$ python3 -q
>>> import numpy as np
>>> from numpy import linalg as LA
>>> np.set_printoptions(precision=3, suppress=True, linewidth=200)
>>> feats = np.loadtxt("sample8.csv", delimiter=",")
>>> feats
array([[0., 2., 2., 2., 1., 2., 0., 0., 2., 0., 1.],
       [0., 1., 2., 0., 1., 2., 0., 2., 2., 2., 1.],
       [0., 0., 1., 1., 0., 2., 0., 1., 2., 0., 2.],
       [0., 0., 0., 2., 1., 1., 2., 0., 0., 0., 0.],
       [0., 0., 0., 0., 1., 2., 0., 1., 1., 2., 2.],
       [0., 0., 0., 0., 0., 2., 2., 2., 0., 2., 2.],
       [0., 0., 0., 0., 0., 0., 1., 2., 1., 0., 0.],
       [0., 0., 0., 0., 0., 0., 0., 0., 0., 0., 0.],
       [0., 0., 0., 0., 0., 0., 0., 0., 0., 0., 2.],
       [0., 0., 0., 0., 0., 0., 0., 0., 0., 2., 2.],
       [0., 0., 0., 0., 0., 0., 0., 0., 0., 0., 0.]])
>>> # triangular: eigenvalues sit on the diagonal
>>> np.argsort(-LA.norm(feats, axis=0).round(6), kind="stable")[:3]
array([10,  5,  9])
>>> left, sigma, Vh = LA.svd(feats, full_matrices=False)
>>> np.round(np.sqrt((sigma ** 2).sum()), 3), round(float(LA.norm(feats)), 3)
(np.float64(11.091), 11.091)
>>> np.abs(left[:, 0]).round(6).argmax()
np.int64(1)
>>> np.round(sigma / sigma[0], 3) + 0
array([1.   , 0.51 , 0.385, 0.337, 0.252, 0.161, 0.125, 0.085, 0.061, 0.   , 0.   ])
>>> u = np.array([-1, 2])
>>> np.array([np.convolve(row, u, "same") for row in feats])
array([[ 0., -2.,  2.,  2.,  3.,  0.,  4.,  0., -2.,  4., -1.],
       [ 0., -1.,  0.,  4., -1.,  0.,  4., -2.,  2.,  2.,  3.],
       [ 0.,  0., -1.,  1.,  2., -2.,  4., -1.,  0.,  4., -2.],
       [ 0.,  0.,  0., -2.,  3.,  1.,  0.,  4.,  0.,  0.,  0.],
       [ 0.,  0.,  0.,  0., -1.,  0.,  4., -1.,  1.,  0.,  2.],
       [ 0.,  0.,  0.,  0.,  0., -2.,  2.,  2.,  4., -2.,  2.],
       [ 0.,  0.,  0.,  0.,  0.,  0., -1.,  0.,  3.,  2.,  0.],
       [ 0.,  0.,  0.,  0.,  0.,  0.,  0.,  0.,  0.,  0.,  0.],
       [ 0.,  0.,  0.,  0.,  0.,  0.,  0.,  0.,  0.,  0., -2.],
       [ 0.,  0.,  0.,  0.,  0.,  0.,  0.,  0.,  0., -2.,  2.],
       [ 0.,  0.,  0.,  0.,  0.,  0.,  0.,  0.,  0.,  0.,  0.]])
>>> np.correlate(feats[8], feats[10], "full")
array([0., 0., 0., 0., 0., 0., 0., 0., 0., 0., 0., 0., 0., 0., 0., 0., 0., 0., 0., 0., 0.])
>>> np.cross(feats[8, :3], feats[10, :3])
array([0., 0., 0.])
>>> np.convolve(feats[8], u)
array([ 0.,  0.,  0.,  0.,  0.,  0.,  0.,  0.,  0.,  0., -2.,  4.])
>>> rank = LA.matrix_rank(feats)
>>> rank
np.int64(9)
>>> N = LA.svd(feats)[2][rank:].T
>>> LA.matrix_rank(feats.T @ feats), LA.matrix_rank(feats @ feats.T)
(np.int64(9), np.int64(9))
>>> np.allclose(feats @ N, 0)
True
>>> np.round(feats @ N, 3) + 0
array([[0., 0.],
       [0., 0.],
       [0., 0.],
       [0., 0.],
       [0., 0.],
       [0., 0.],
       [0., 0.],
       [0., 0.],
       [0., 0.],
       [0., 0.],
       [0., 0.]])
>>> [int(LA.matrix_rank(LA.matrix_power(feats, p))) for p in range(1, 12)]
[9, 8, 7, 7, 7, 7, 7, 7, 7, 7, 7]
>>> np.sort(LA.eigvals(feats))
array([0., 0., 0., 0., 1., 1., 1., 1., 2., 2., 2.])
>>> LA.matrix_rank(feats - feats[0, 0] * np.eye(11))
np.int64(9)
